% ipython --no-banner

In [1]: import numpy as np

In [2]: np.set_printoptions(suppress=True, linewidth=200)

In [3]: rd = lambda a: np.round(a, 2) + 0

In [4]: W0 = np.array([[-3, 4, -3, 4], [3, 5, 3, 5], [-3, 4, -3, 4], [3, 5, 3, 5]])

In [5]: np.allclose(W0[:-1].T @ np.linalg.lstsq(W0[:-1].T, W0[-1])[0], W0[-1])
Out[5]: True

In [6]: np.abs(np.diag(np.linalg.qr(W0)[1])) > 1e-9
Out[6]: array([ True,  True, False, False])

In [7]: mat = np.loadtxt("case2.csv", delimiter=",")

In [8]: rd(mat)
Out[8]: 
array([[ 0.81,  0.31, -0.06, -0.19,  0.31, -0.19, -0.19, -0.19],
       [ 0.31,  0.48,  0.1 ,  0.31, -0.52,  0.31,  0.31,  0.31],
       [-0.06,  0.1 ,  0.98, -0.06,  0.1 , -0.06, -0.06, -0.06],
       [-0.19,  0.31, -0.06,  0.81,  0.31, -0.19, -0.19, -0.19],
       [ 0.31, -0.52,  0.1 ,  0.31,  0.48,  0.31,  0.31,  0.31],
       [-0.19,  0.31, -0.06, -0.19,  0.31,  0.81, -0.19, -0.19],
       [-0.19,  0.31, -0.06, -0.19,  0.31, -0.19,  0.81, -0.19],
       [-0.19,  0.31, -0.06, -0.19,  0.31, -0.19, -0.19,  0.81]])

In [9]: # symmetric, so the eigenvalues are real

In [10]: vec = np.array([2, 1, 3, 2, 0, 3, 1, -1])

In [11]: y = mat @ vec

In [12]: rd(y)
Out[12]: array([ 0.81,  2.98,  2.6 ,  0.81,  1.98,  1.81, -0.19, -2.19])

In [13]: rd(np.linalg.solve(mat, y))
Out[13]: array([ 2.,  1.,  3.,  2.,  0.,  3.,  1., -1.])

In [14]: rd(np.linalg.solve(mat, -2 * y))
Out[14]: array([-4., -2., -6., -4.,  0., -6., -2.,  2.])

In [15]: rd(np.linalg.solve(mat, y + mat[:, 7]))
Out[15]: array([2., 1., 3., 2., 0., 3., 1., 0.])

In [16]: rd(np.linalg.solve(mat, mat[:, 6]))
Out[16]: array([0., 0., 0., 0., 0., 0., 1., 0.])

In [17]: vec = np.array([1, 3, -3, 3, 1, 1, -1, 1])

In [18]: rd(np.linalg.inv(mat))
Out[18]: 
array([[ 0.81,  0.31, -0.06, -0.19,  0.31, -0.19, -0.19, -0.19],
       [ 0.31,  0.48,  0.1 ,  0.31, -0.52,  0.31,  0.31,  0.31],
       [-0.06,  0.1 ,  0.98, -0.06,  0.1 , -0.06, -0.06, -0.06],
       [-0.19,  0.31, -0.06,  0.81,  0.31, -0.19, -0.19, -0.19],
       [ 0.31, -0.52,  0.1 ,  0.31,  0.48,  0.31,  0.31,  0.31],
       [-0.19,  0.31, -0.06, -0.19,  0.31,  0.81, -0.19, -0.19],
       [-0.19,  0.31, -0.06, -0.19,  0.31, -0.19,  0.81, -0.19],
       [-0.19,  0.31, -0.06, -0.19,  0.31, -0.19, -0.19,  0.81]])

In [19]: 8 - np.linalg.matrix_rank(mat - np.eye(8), tol=1e-8)
Out[19]: np.int64(7)

In [20]: [p for p in range(1, 25) if np.allclose(np.linalg.matrix_power(mat, p), np.eye(8))]
Out[20]: [2, 4, 6, 8, 10, 12, 14, 16, 18, 20, 22, 24]

In [21]: rd(np.abs(np.linalg.eigvals(mat)))
Out[21]: array([1., 1., 1., 1., 1., 1., 1., 1.])

In [22]: rd(np.sort(np.abs(np.degrees(np.angle(np.linalg.eigvals(mat))))))
Out[22]: array([  0.,   0.,   0.,   0.,   0.,   0.,   0., 180.])

In [23]: rd(np.linalg.det(mat))
Out[23]: np.float64(-1.0)

In [24]: ev, V = np.linalg.eigh(mat)

In [25]: vec = np.array([1, 2, 2, -3, -5, -5, 2, -4])

In [26]: rd(V * np.abs(ev) @ V.T)
Out[26]: 
array([[1., 0., 0., 0., 0., 0., 0., 0.],
       [0., 1., 0., 0., 0., 0., 0., 0.],
       [0., 0., 1., 0., 0., 0., 0., 0.],
       [0., 0., 0., 1., 0., 0., 0., 0.],
       [0., 0., 0., 0., 1., 0., 0., 0.],
       [0., 0., 0., 0., 0., 1., 0., 0.],
       [0., 0., 0., 0., 0., 0., 1., 0.],
       [0., 0., 0., 0., 0., 0., 0., 1.]])

In [27]: rd(np.linalg.eigvalsh(mat[1:, 1:]))
Out[27]: array([-0.81,  1.  ,  1.  ,  1.  ,  1.  ,  1.  ,  1.  ])

In [28]: rd(vec @ mat @ vec)
Out[28]: np.float64(85.92)

In [29]: M = np.array([[0.99, -3.08, 1.27],
    ...:     [-1.29, 4.7, -2.38],
    ...:     [-0.31, 1.66, -0.95],
    ...:     [1.79, -2.95, -0.09],
    ...:     [2.64, -2.67, -1.58],
    ...:     [0.56, 1.75, -2.32],
    ...:     [-0.26, 3.19, -2.68],
    ...:     [2.12, -4.44, 0.97],
    ...:     [0.24, -1.58, 0.97],
    ...:     [0.5, 1.75, -2.43],
    ...:     [-1.78, 4.69, -1.56],
    ...:     [1.21, 0.3, -2.07],
    ...:     [-0.02, -0.05, -0.06],
    ...:     [0.21, -3.33, 2.73]])

In [30]: rd(np.linalg.norm(M) ** 2 / np.linalg.norm(M, 2) ** 2)
Out[30]: np.float64(1.2)

In [31]: rd(np.linalg.norm(M, axis=0))
Out[31]: array([ 4.77, 11.04,  6.72])

In [32]: rd(np.linalg.norm(M, "nuc"))
Out[32]: np.float64(18.39)

In [33]: rd(np.linalg.norm(M, 1)), rd(np.linalg.norm(M, np.inf))
Out[33]: (np.float64(36.14), np.float64(8.37))

In [34]: np.linalg.norm(M, axis=1).argmax()
Out[34]: np.int64(1)

In [35]: rd(np.linalg.norm(M[5] - M[1]))
Out[35]: np.float64(3.48)

In [36]: feats = np.load("x.npy")

In [37]: feats
Out[37]: 
array([[ 2.54,  3.74, -0.09,  3.64, -0.15,  3.65,  3.68, -2.4 , -1.19, -2.45, -3.7 , -2.45,  1.23, -1.19],
       [ 4.04,  6.2 ,  0.07,  6.01,  0.09,  5.94,  5.98, -4.08, -1.8 , -3.94, -6.1 , -3.99,  2.01, -2.01],
       [ 0.5 ,  1.04,  0.09,  1.24,  0.25,  1.13,  1.18, -0.88, -0.48, -0.92, -1.1 , -0.78,  0.27, -0.27],
       [ 0.9 ,  1.45,  0.12,  1.44, -0.13,  1.43,  1.43, -0.9 , -0.58, -1.  , -1.31, -0.9 ,  0.38, -0.36],
       [ 1.78,  2.91,  0.03,  2.56, -0.09,  2.54,  2.65, -1.74, -0.96, -1.9 , -2.71, -1.69,  1.04, -0.63],
       [ 2.05,  3.05,  0.13,  3.03,  0.17,  3.08,  2.67, -1.96, -1.1 , -2.2 , -3.01, -2.02,  1.09, -1.  ],
       [-1.83, -2.69,  0.04, -2.45,  0.  , -2.52, -2.65,  1.91,  0.85,  1.78,  2.58,  1.71, -0.94,  0.97],
       [-0.63, -0.44, -0.1 , -0.77, -0.15, -0.57, -0.67,  0.42,  0.28,  0.39,  0.76,  0.27, -0.28,  0.31],
       [ 0.08,  0.09,  0.03, -0.05,  0.14, -0.06, -0.13, -0.12, -0.1 , -0.04,  0.06, -0.27,  0.05,  0.02],
       [ 1.38,  2.37, -0.01,  2.34,  0.01,  2.38,  2.48, -1.38, -0.82, -1.56, -2.39, -1.45,  0.74, -0.88],
       [-4.7 , -7.06,  0.  , -6.87,  0.14, -7.01, -7.35,  4.82,  2.35,  4.95,  6.98,  4.76, -2.41,  2.45],
       [ 0.14, -0.1 ,  0.05, -0.03,  0.09,  0.2 ,  0.29, -0.14, -0.23, -0.04, -0.14,  0.01, -0.19, -0.21],
       [ 0.01, -0.02, -0.05,  0.07,  0.01, -0.11,  0.  , -0.02,  0.18,  0.04, -0.05,  0.15, -0.02,  0.02],
       [ 0.13,  0.21,  0.04, -0.06, -0.1 ,  0.01, -0.06, -0.02,  0.07,  0.01, -0.06, -0.12, -0.01, -0.18],
       [-1.25, -2.21, -0.01, -2.01,  0.05, -2.14, -2.24,  1.37,  0.87,  1.25,  2.18,  1.4 , -0.79,  0.87],
       [ 1.19,  1.82,  0.05,  1.8 , -0.06,  1.8 ,  1.91, -1.22, -0.65, -1.38, -1.95, -1.13,  0.55, -0.65],
       [-0.29, -0.31,  0.1 , -0.28,  0.01, -0.31, -0.23,  0.12,  0.08,  0.  ,  0.4 ,  0.09, -0.1 ,  0.12],
       [ 2.11,  3.33,  0.2 ,  3.34,  0.08,  3.24,  3.22, -2.12, -1.26, -2.11, -3.35, -2.11,  1.06, -1.1 ],
       [-0.11, -0.18, -0.18, -0.08,  0.08, -0.01, -0.19,  0.03,  0.12, -0.08,  0.16,  0.29, -0.21,  0.08],
       [-1.29, -2.  , -0.27, -1.99, -0.12, -2.06, -2.19,  1.41,  0.63,  1.32,  2.21,  1.37, -0.52,  0.63],
       [ 3.3 ,  4.92,  0.01,  4.9 , -0.05,  4.9 ,  4.72, -3.41, -1.74, -3.16, -4.87, -3.27,  1.56, -1.69],
       [-2.52, -3.62,  0.23, -3.71,  0.07, -3.68, -3.82,  2.61,  1.3 ,  2.41,  3.84,  2.33, -1.23,  1.23],
       [-1.5 , -2.47,  0.12, -2.5 , -0.05, -2.54, -2.55,  1.7 ,  0.76,  1.46,  2.45,  1.65, -0.89,  0.95],
       [-0.45, -0.79,  0.01, -0.85, -0.24, -0.88, -0.76,  0.57,  0.42,  0.59,  0.67,  0.39, -0.31,  0.21],
       [-2.62, -4.17, -0.11, -3.99,  0.05, -4.15, -3.92,  2.7 ,  1.38,  2.67,  4.28,  2.57, -1.48,  1.46],
       [ 3.48,  5.17,  0.18,  5.18,  0.12,  5.09,  5.18, -3.48, -1.84, -3.36, -5.29, -3.56,  1.77, -1.55],
       [ 2.63,  3.9 ,  0.02,  3.76,  0.12,  3.86,  3.86, -2.61, -1.12, -2.6 , -3.84, -2.44,  1.3 , -1.01],
       [ 0.72,  1.02, -0.01,  0.79,  0.1 ,  0.95,  0.96, -0.6 , -0.51, -0.62, -1.14, -0.67,  0.23, -0.35],
       [ 2.6 ,  3.64, -0.01,  3.78, -0.19,  3.8 ,  3.77, -2.44, -1.41, -2.43, -3.78, -2.63,  1.2 , -1.11],
       [-2.27, -3.23, -0.09, -3.3 ,  0.09, -3.38, -3.24,  2.18,  1.15,  2.36,  3.2 ,  2.03, -1.14,  1.01],
       [ 2.47,  3.87, -0.02,  3.78,  0.12,  3.7 ,  3.62, -2.39, -1.24, -2.57, -3.69, -2.67,  1.19, -1.22],
       [-1.96, -3.13, -0.06, -3.13, -0.27, -3.07, -3.21,  1.94,  0.99,  2.08,  3.1 ,  2.35, -1.02,  1.16],
       [ 0.87,  1.46, -0.06,  1.31,  0.  ,  1.48,  1.22, -0.92, -0.23, -1.08, -1.15, -1.05,  0.46, -0.67],
       [ 2.71,  3.88, -0.01,  3.92,  0.15,  3.81,  4.06, -2.56, -1.19, -2.59, -3.93, -2.79,  1.32, -1.22],
       [-3.09, -4.6 , -0.14, -4.7 , -0.02, -4.71, -4.65,  3.05,  1.46,  3.09,  4.56,  3.14, -1.73,  1.57],
       [ 1.93,  3.11, -0.06,  3.06,  0.06,  2.92,  2.96, -2.04, -0.85, -2.11, -3.06, -1.94,  1.01, -1.01],
       [-3.45, -5.35,  0.12, -4.99, -0.12, -5.08, -5.09,  3.32,  1.71,  3.32,  5.12,  3.46, -1.85,  1.54],
       [-2.87, -4.33, -0.08, -4.22, -0.18, -4.26, -4.4 ,  2.9 ,  1.44,  2.92,  4.26,  2.97, -1.48,  1.41],
       [-1.31, -1.84, -0.05, -1.83,  0.08, -2.02, -1.88,  1.19,  0.71,  1.23,  2.06,  1.3 , -0.81,  0.47],
       [-1.19, -1.88,  0.11, -1.83, -0.02, -1.81, -1.79,  1.1 ,  0.55,  1.1 ,  1.9 ,  1.18, -0.7 ,  0.49],
       [ 0.02,  0.23, -0.12,  0.13, -0.01,  0.18,  0.25, -0.12,  0.01, -0.38, -0.13, -0.11,  0.2 , -0.07],
       [ 0.87,  1.56, -0.15,  1.58,  0.  ,  1.59,  1.44, -1.1 , -0.49, -0.95, -1.54, -1.06,  0.39, -0.5 ],
       [ 1.24,  1.93, -0.19,  1.83, -0.1 ,  1.97,  2.08, -1.36, -0.64, -1.33, -1.98, -1.34,  0.63, -0.63],
       [ 1.04,  1.51,  0.05,  1.38, -0.03,  1.57,  1.64, -0.99, -0.43, -1.05, -1.63, -1.1 ,  0.7 , -0.46]])

In [38]: Ac = (feats - feats.mean(axis=0)) / feats.std(axis=0)

In [39]: rd(Ac.std(axis=0))
Out[39]: array([1., 1., 1., 1., 1., 1., 1., 1., 1., 1., 1., 1., 1., 1.])

In [40]: coef = np.linalg.lstsq(np.delete(Ac, 9, axis=1), Ac[:, 9])[0]

In [41]: rd(1 - np.var(Ac[:, 9] - np.delete(Ac, 9, axis=1) @ coef))
Out[41]: np.float64(1.0)
